$ python -q
>>> import numpy as np
>>> import numpy.linalg as la
>>> np.set_printoptions(precision=2, suppress=True, linewidth=200)
>>> tidy = lambda a: np.round(a, 2) + 0
>>> arr = np.load("m.npy")
>>> print(tidy(arr))
[[ 0.13  2.04  1.19  0.55 -1.18 -0.42 -1.24]
 [-1.14  0.79  0.09 -0.89  0.93 -0.25  2.31]
 [ 0.58 -2.53 -1.25  0.    0.6   0.58 -0.2 ]
 [-0.2  -1.95 -1.16 -0.59  1.21  0.4   1.35]
 [ 1.16 -1.32 -0.38  0.8  -0.69  0.36 -2.12]
 [-0.84 -0.6  -0.6  -0.91  1.29  0.07  2.25]
 [ 1.16 -1.02 -0.21  0.86 -0.83  0.3  -2.25]
 [ 0.8   0.72  0.65  0.9  -1.3  -0.09 -2.22]
 [-0.13  2.31  1.27  0.37 -1.02 -0.5  -0.77]
 [ 0.2   1.94  1.16  0.6  -1.22 -0.4  -1.36]
 [ 0.8  -2.46 -1.14  0.22  0.31  0.58 -0.74]
 [-0.76  2.48  1.16 -0.19 -0.36 -0.58  0.66]
 [-1.1   0.47 -0.08 -0.92  1.04 -0.18  2.36]
 [ 0.88 -2.38 -1.07  0.32  0.17  0.57 -0.98]]
>>> labels = arr[:, 2] > np.median(arr[:, 2])
>>> u = arr[labels].mean(axis=0) - arr[~labels].mean(axis=0)
>>> print(labels.astype(int))
[1 1 0 0 0 0 0 1 1 1 0 1 1 0]
>>> print((((arr - arr.mean(axis=0)) @ u > 0) == labels).mean())
1.0
>>> print(tidy(u))
[-0.79  3.28  1.61 -0.04 -0.74 -0.75  0.35]
>>> Ac = arr - arr.mean(axis=0)
>>> V = la.svd(Ac)[2][:2]
>>> A2 = Ac - Ac @ V.T @ V
>>> print(tidy(np.diag(V.T @ V)))
[0.15 0.71 0.18 0.1  0.19 0.04 0.63]
>>> print(tidy(A2.std(axis=0)))
[0. 0. 0. 0. 0. 0. 0.]
>>> print(tidy(la.norm(A2) / la.norm(Ac)))
0.0
>>> print(tidy(np.cov(Ac @ V.T, rowvar=False)))
[[5.09 0.  ]
 [0.   4.52]]
